In [1]: import numpy as np

In [2]: np.set_printoptions(precision=2, suppress=True, linewidth=120)

In [3]: M = np.load("a.npy")

In [4]: M
Out[4]: 
array([[3, 3, 0, 2, 2, 1, 2, 0, 2],
       [1, 3, 2, 1, 1, 1, 1, 3, 3],
       [1, 0, 3, 2, 0, 2, 2, 1, 3],
       [1, 3, 0, 1, 0, 2, 1, 3, 3],
       [3, 1, 1, 0, 3, 3, 2, 0, 0],
       [2, 3, 3, 1, 3, 0, 3, 2, 1],
       [2, 0, 3, 1, 0, 1, 2, 2, 2],
       [2, 2, 2, 3, 3, 3, 2, 1, 3],
       [1, 0, 3, 3, 3, 2, 0, 0, 1],
       [2, 2, 2, 2, 1, 0, 0, 2, 2],
       [2, 1, 2, 3, 0, 3, 2, 3, 1],
       [3, 3, 3, 3, 2, 1, 0, 1, 1]])

In [5]: hat = M @ np.linalg.solve(M.T @ M, M.T)

In [6]: np.allclose(hat @ hat, hat)
Out[6]: True

In [7]: np.round(np.linalg.eigvalsh(hat), 2) + 0
Out[7]: array([0., 0., 0., 1., 1., 1., 1., 1., 1., 1., 1., 1.])

In [8]: np.diag(hat)
Out[8]: array([0.82, 0.5 , 0.78, 0.6 , 0.94, 0.94, 0.67, 0.49, 0.71, 0.67, 0.95, 0.92])

In [9]: np.round(hat @ M[:, 3], 2) + 0
Out[9]: array([2., 1., 2., 1., 0., 1., 1., 3., 3., 2., 3., 3.])

In [10]: vec = np.array([1, -4, 8, 4, -6, 5, -8, -1, -3])

In [11]: rhs = M @ vec

In [12]: np.round(np.linalg.pinv(M) @ M, 2) + 0
Out[12]: 
array([[1., 0., 0., 0., 0., 0., 0., 0., 0.],
       [0., 1., 0., 0., 0., 0., 0., 0., 0.],
       [0., 0., 1., 0., 0., 0., 0., 0., 0.],
       [0., 0., 0., 1., 0., 0., 0., 0., 0.],
       [0., 0., 0., 0., 1., 0., 0., 0., 0.],
       [0., 0., 0., 0., 0., 1., 0., 0., 0.],
       [0., 0., 0., 0., 0., 0., 1., 0., 0.],
       [0., 0., 0., 0., 0., 0., 0., 1., 0.],
       [0., 0., 0., 0., 0., 0., 0., 0., 1.]])

In [13]: rng = np.random.default_rng(292024)

In [14]: rhs = rhs + 0.05 * rng.normal(size=12)

In [15]: rhs
Out[15]: array([-30.09, -11.98,  16.97, -17.07, -12.03, -29.01,  11.05,  -7.15,  26.03,   3.97,  19.06,  16.06])

In [16]: coef, *_ = np.linalg.lstsq(M, rhs)

In [17]: [round(float(np.linalg.norm(np.linalg.solve(M.T @ M + lam * np.eye(9), M.T @ rhs))), 2) for lam in (0, 1, 10, 100)]
Out[17]: [15.28, 13.7, 9.17, 2.48]

In [18]: coef.round()
Out[18]: array([ 1., -4.,  8.,  4., -6.,  5., -8., -1., -3.])

In [19]: Y = M + rng.integers(-2, 3, (12, 1)) @ rng.integers(-2, 3, (1, 9))

In [20]: Y
Out[20]: 
array([[ 3,  3,  0,  2,  2,  1,  2,  0,  2],
       [ 5,  5, -2, -3,  1, -1, -3,  5,  1],
       [-3, -2,  7,  6,  0,  4,  6, -1,  5],
       [-3,  1,  4,  5,  0,  4,  5,  1,  5],
       [ 7,  3, -3, -4,  3,  1, -2,  2, -2],
       [-2,  1,  7,  5,  3,  2,  7,  0,  3],
       [ 4,  1,  1, -1,  0,  0,  0,  3,  1],
       [ 4,  3,  0,  1,  3,  2,  0,  2,  2],
       [-1, -1,  5,  5,  3,  3,  2, -1,  2],
       [-2,  0,  6,  6,  1,  2,  4,  0,  4],
       [ 6,  3, -2, -1,  0,  1, -2,  5, -1],
       [ 5,  4,  1,  1,  2,  0, -2,  2,  0]])

In [21]: np.round(np.linalg.svd(Y - M, compute_uv=False), 2) + 0
Out[21]: array([25.3,  0. ,  0. ,  0. ,  0. ,  0. ,  0. ,  0. ,  0. ])

In [22]: np.abs(Y - M).sum(axis=1)
Out[22]: array([ 0, 24, 24, 24, 24, 24, 12, 12, 12, 24, 24, 12])

In [23]: M.shape
Out[23]: (12, 9)

In [24]: M[:, 9]
Traceback (most recent call last):
  Cell In[24], line 1
    M[:, 9]
IndexError: index 9 is out of bounds for axis 1 with size 9


In [25]: np.linalg.rank(M)
Traceback (most recent call last):
  Cell In[25], line 1
    np.linalg.rank(M)
AttributeError: module 'numpy.linalg' has no attribute 'rank'


In [26]: q, vecs = np.linalg.qr(M[:, :3])[0], np.linalg.qr(M[:, 3:])[0]

In [27]: sigma = np.linalg.svd(q.T @ vecs, compute_uv=False)

In [28]: (sigma > 0.9).sum()
Out[28]: np.int64(1)

In [29]: np.round(np.linalg.norm(q @ q.T - vecs @ vecs.T, 2), 2)
Out[29]: np.float64(1.0)

In [30]: sigma
Out[30]: array([0.98, 0.76, 0.31])

In [31]: m1 = np.load("block1.npy")

In [32]: m1
Out[32]: 
array([[ 4.,  5.,  0.,  0.,  0.,  0.],
       [ 5.,  2.,  5.,  0.,  0.,  0.],
       [ 0.,  5.,  5.,  5.,  0.,  0.],
       [ 0.,  0.,  5.,  5.,  5.,  0.],
       [ 0.,  0.,  0.,  5.,  2.,  5.],
       [ 0.,  0.,  0.,  0.,  5., -4.]])

In [33]: # symmetric

In [34]: round(float(np.linalg.norm(m1[5] - m1[4])), 2)
Out[34]: 10.72

In [35]: round(np.linalg.norm(m1[5], 1), 2), round(float(np.linalg.norm(m1[5], np.inf)), 2)
Out[35]: (np.float64(9.0), 5.0)

In [36]: np.round(np.linalg.norm(m1, 1), 2), round(np.linalg.norm(m1, np.inf), 2)
Out[36]: (np.float64(15.0), np.float64(15.0))

In [37]: round(float(np.linalg.norm(m1) ** 2 / np.linalg.norm(m1, 2) ** 2), 2)
Out[37]: 2.05

In [38]: m1[5] @ m1[4]
Out[38]: np.float64(-10.0)

In [39]: np.linalg.norm(m1, axis=1)
Out[39]: array([6.4 , 7.35, 8.66, 8.66, 7.35, 6.4 ])

In [40]: np.linalg.norm(m1, axis=0)
Out[40]: array([6.4 , 7.35, 8.66, 8.66, 7.35, 6.4 ])

In [41]: np.round(np.linalg.norm(m1, "nuc"), 2)
Out[41]: np.float64(38.35)

In [42]: u, v = m1[5], m1[0]

In [43]: u @ u
Out[43]: np.float64(41.0)

In [44]: pr = (u @ v) / (u @ u) * u

In [45]: round(np.linalg.norm(u + v) ** 2 + np.linalg.norm(u - v) ** 2, 2)
Out[45]: np.float64(164.0)

In [46]: (v - pr) @ u
Out[46]: np.float64(0.0)

In [47]: v - pr
Out[47]: array([4., 5., 0., 0., 0., 0.])

In [48]: pr
Out[48]: array([ 0.,  0.,  0.,  0.,  0., -0.])

In [49]: np.linalg.matrix_rank(np.outer(u, v))
Out[49]: np.int64(1)

In [50]: vec = np.array([-1, 1, -3, 2, 0, 0])

In [51]: a = np.maximum(m1 @ vec, 0)

In [52]: a
Out[52]: array([ 1.,  0.,  0.,  0., 10.,  0.])

In [53]: np.tanh(m1 @ vec)
Out[53]: array([ 0.76, -1.  ,  0.  , -1.  ,  1.  ,  0.  ])

In [54]: m1 * (a > 1e-9)[:, None]
Out[54]: 
array([[ 4.,  5.,  0.,  0.,  0.,  0.],
       [ 0.,  0.,  0.,  0.,  0.,  0.],
       [ 0.,  0.,  0.,  0.,  0.,  0.],
       [ 0.,  0.,  0.,  0.,  0.,  0.],
       [ 0.,  0.,  0.,  5.,  2.,  5.],
       [ 0.,  0.,  0.,  0.,  0., -0.]])

In [55]: np.maximum(m1 @ (3 * vec), 0)
Out[55]: array([ 3.,  0.,  0.,  0., 30.,  0.])

In [56]: m1.T @ a
Out[56]: array([ 4.,  5.,  0., 50., 20., 50.])

In [57]: np.linalg.cond(m1) > 100
Out[57]: np.True_

In [58]: [round(float(x), 2) for x in np.linalg.svd(m1, compute_uv=False)[:3]]
Out[58]: [12.88, 8.67, 7.56]

In [59]: np.abs(np.linalg.svd(m1)[2][-1])
Out[59]: array([0.4 , 0.33, 0.26, 0.59, 0.35, 0.45])

In [60]: round(np.log10(np.linalg.cond(m1)))
Out[60]: 2

In [61]: np.argsort(-np.linalg.norm(m1, axis=0).round(6), kind="stable")[:3]
Out[61]: array([2, 3, 1])

In [62]: round(np.linalg.norm(m1, 2) / np.linalg.norm(m1), 2)
Out[62]: np.float64(0.7)

In [63]: X = np.loadtxt("layer6.csv", delimiter=",")

In [64]: X
Out[64]: 
array([[  3.1 ,  12.14,  -8.01, -13.  ,  -3.13],
       [ 14.45,  -6.89,   8.07,  -7.72,   4.37],
       [ -5.68,   5.86,   5.21,  -2.07, -17.38],
       [ -3.71,   1.39,  -3.15, -16.54, -10.03],
       [ 11.35,   6.39,  -5.47,   5.83,  12.91],
       [ -2.77,  17.59,  -5.57,   6.45,   3.2 ],
       [  9.47,  -1.89,  13.49,  -8.58,  -7.14],
       [ 17.73,   3.56,   5.95,  -4.99,  -3.55],
       [  7.45,  -0.69,   0.28,  15.76,   9.77],
       [-10.12, -14.77,  -1.42,   8.35,   2.74],
       [ 10.07,  15.19,  -7.58,   2.88,  -1.45],
       [ -6.18,  -5.34,  -9.14, -15.72,  -1.66],
       [-15.34,  -6.21,  -7.92,  -4.45,   6.6 ],
       [-17.27,   7.37,   0.35,  -6.71,   1.55],
       [ -0.75,   0.86,  14.58,  -5.03, -12.68],
       [ -0.73,   3.82,  -7.02, -11.61,  14.18],
       [ 18.83,  -3.39,  -5.58,  -1.19,   1.22],
       [ -5.41,  -4.6 , -11.8 ,   2.76, -14.23]])

In [65]: Y = np.c_[X[:, :2] @ np.array([[4, 9], [1, -6]]), np.array([0, 1, -2, -2, 1, 0, 0, 2, -3, 1, 0, 0, 1, 0, -1, -1, -2, 1])]

In [66]: Y
Out[66]: 
array([[  24.54,  -44.94,    0.  ],
       [  50.91,  171.39,    1.  ],
       [ -16.86,  -86.28,   -2.  ],
       [ -13.45,  -41.73,   -2.  ],
       [  51.79,   63.81,    1.  ],
       [   6.51, -130.47,    0.  ],
       [  35.99,   96.57,    0.  ],
       [  74.48,  138.21,    2.  ],
       [  29.11,   71.19,   -3.  ],
       [ -55.25,   -2.46,    1.  ],
       [  55.47,   -0.51,    0.  ],
       [ -30.06,  -23.58,    0.  ],
       [ -67.57, -100.8 ,    1.  ],
       [ -61.71, -199.65,    0.  ],
       [  -2.14,  -11.91,   -1.  ],
       [   0.9 ,  -29.49,   -1.  ],
       [  71.93,  189.81,   -2.  ],
       [ -26.24,  -21.09,    1.  ]])

In [67]: np.linalg.matrix_rank(Y)
Out[67]: np.int64(3)

In [68]: np.round(np.linalg.norm(Y - X @ np.linalg.lstsq(X, Y)[0], axis=0), 2) + 0
Out[68]: array([0.  , 0.  , 5.54])

In [69]: np.round(np.linalg.lstsq(X, Y[:, 0])[0], 2) + 0
Out[69]: array([4., 1., 0., 0., 0.])

In [70]: K = np.load("dump.npy")

In [71]: K
Out[71]: 
array([[ 0,  2,  2,  0],
       [ 2, -2, -2, -2],
       [ 0,  0, -2,  0],
       [ 2, -2, -1, -2],
       [ 1,  0,  1, -1],
       [ 1,  2,  2, -1],
       [ 0,  1,  0,  0],
       [ 1,  0,  0, -1],
       [ 1,  2,  2, -1],
       [ 2,  2,  0, -2],
       [-2,  0,  2,  2]])

In [72]: # rows 5 and 8 are equal

In [73]: vec = np.array([-2, 0, -2, 3])

In [74]: a = np.maximum(K @ vec, 0)

In [75]: np.flatnonzero(a > 1e-9)
Out[75]: array([ 2, 10])

In [76]: K.T @ a
Out[76]: array([-12,   0,   4,  12])

In [77]: np.maximum(K @ (3 * vec), 0)
Out[77]: array([ 0,  0, 12,  0,  0,  0,  0,  0,  0,  0, 18])

In [78]: F = np.loadtxt("run12.csv", delimiter=",")

In [79]: F
Out[79]: 
array([[-1.,  0., -1., -2.,  0., -2.],
       [-1., -1., -2., -2., -2., -4.],
       [-1.,  1.,  0., -2.,  2.,  0.],
       [ 2.,  0.,  2.,  0.,  0.,  0.],
       [ 2.,  2.,  4.,  0.,  0.,  0.],
       [ 2., -2.,  0.,  0.,  0.,  0.]])

In [80]: # rows and columns are dependent

In [81]: vec = np.array([1, 2, 2, -1, 4, 3])

In [82]: a = np.maximum(F @ vec, 0)

In [83]: F.T @ a
Out[83]: array([ 29.,  39.,  68., -22.,  22.,   0.])

In [84]: np.maximum(F @ vec, 0) - np.maximum(-F @ vec, 0)
Out[84]: array([ -7., -25.,  11.,   6.,  14.,  -2.])

In [85]: a
Out[85]: array([ 0.,  0., 11.,  6., 14.,  0.])

In [86]: np.maximum(F @ (3 * vec), 0)
Out[86]: array([ 0.,  0., 33., 18., 42.,  0.])

In [87]: F * (a > 1e-9)[:, None]
Out[87]: 
array([[-0.,  0., -0., -0.,  0., -0.],
       [-0., -0., -0., -0., -0., -0.],
       [-1.,  1.,  0., -2.,  2.,  0.],
       [ 2.,  0.,  2.,  0.,  0.,  0.],
       [ 2.,  2.,  4.,  0.,  0.,  0.],
       [ 0., -0.,  0.,  0.,  0.,  0.]])

In [88]: vec = np.array([1, 1, 3, -3, 3])

In [89]: rhs = X @ vec

In [90]: np.linalg.solve(X.T @ X, X.T @ rhs)
Out[90]: array([ 1.,  1.,  3., -3.,  3.])

In [91]: rhs = rhs + 0.02 * rng.normal(size=18)

In [92]: rhs
Out[92]: 
array([ 20.83,  68.01, -30.13,   7.77,  22.57, -11.64,  52.36,  43.46, -10.42, -46.02, -10.44,   3.23, -12.19,  15.95,
        20.88,  59.39,   5.94, -96.39])

In [93]: coef, *_ = np.linalg.lstsq(X, rhs)

In [94]: np.round(X.T @ (rhs - X @ coef), 2) + 0
Out[94]: array([0., 0., 0., 0., 0.])

In [95]: coef.round()
Out[95]: array([ 1.,  1.,  3., -3.,  3.])

In [96]: blk = np.stack([F, -3 * F, F[::-1]])

In [97]: np.linalg.norm(blk, axis=(1, 2))
Out[97]: array([ 9.49, 28.46,  9.49])

In [98]: blk.sum(axis=0)
Out[98]: 
array([[  4.,  -2.,   2.,   4.,   0.,   4.],
       [  4.,   4.,   8.,   4.,   4.,   8.],
       [  4.,  -2.,   2.,   4.,  -4.,   0.],
       [ -5.,   1.,  -4.,  -2.,   2.,   0.],
       [ -5.,  -5., -10.,  -2.,  -2.,  -4.],
       [ -5.,   4.,  -1.,  -2.,   0.,  -2.]])

In [99]: blk.shape
Out[99]: (3, 6, 6)

In [100]: left, sigma, Vt = np.linalg.svd(F)

In [101]: vecs = Vt[:(sigma > 1e-8).sum()]

In [102]: vec = F[3] + 4 * F[0] + rng.integers(2) * np.eye(6)[0]

In [103]: vec
Out[103]: array([-1.,  0., -2., -8.,  0., -8.])

In [104]: np.allclose(vecs.T @ vecs @ vec, vec)
Out[104]: False

In [105]: np.diag(vecs.T @ vecs)
Out[105]: array([0.67, 0.67, 0.67, 0.67, 0.67, 0.67])

In [106]: left, sigma, Vt = np.linalg.svd(F)

In [107]: np.argmax(sigma[:-1] / (sigma[1:] + 1e-6)) + 1
Out[107]: np.int64(4)

In [108]: Y = left[:, :4] @ np.diag(sigma[:4]) @ Vt[:4]

In [109]: round(float(np.linalg.norm(F - Y) / np.linalg.norm(F)), 2)
Out[109]: 0.0

In [110]: np.linalg.matrix_rank(F, rtol=0.05)
Out[110]: np.int64(4)

In [111]: Y.round(2) + 0
Out[111]: 
array([[-1.,  0., -1., -2.,  0., -2.],
       [-1., -1., -2., -2., -2., -4.],
       [-1.,  1.,  0., -2.,  2.,  0.],
       [ 2.,  0.,  2.,  0.,  0.,  0.],
       [ 2.,  2.,  4.,  0.,  0.,  0.],
       [ 2., -2.,  0.,  0.,  0.,  0.]])
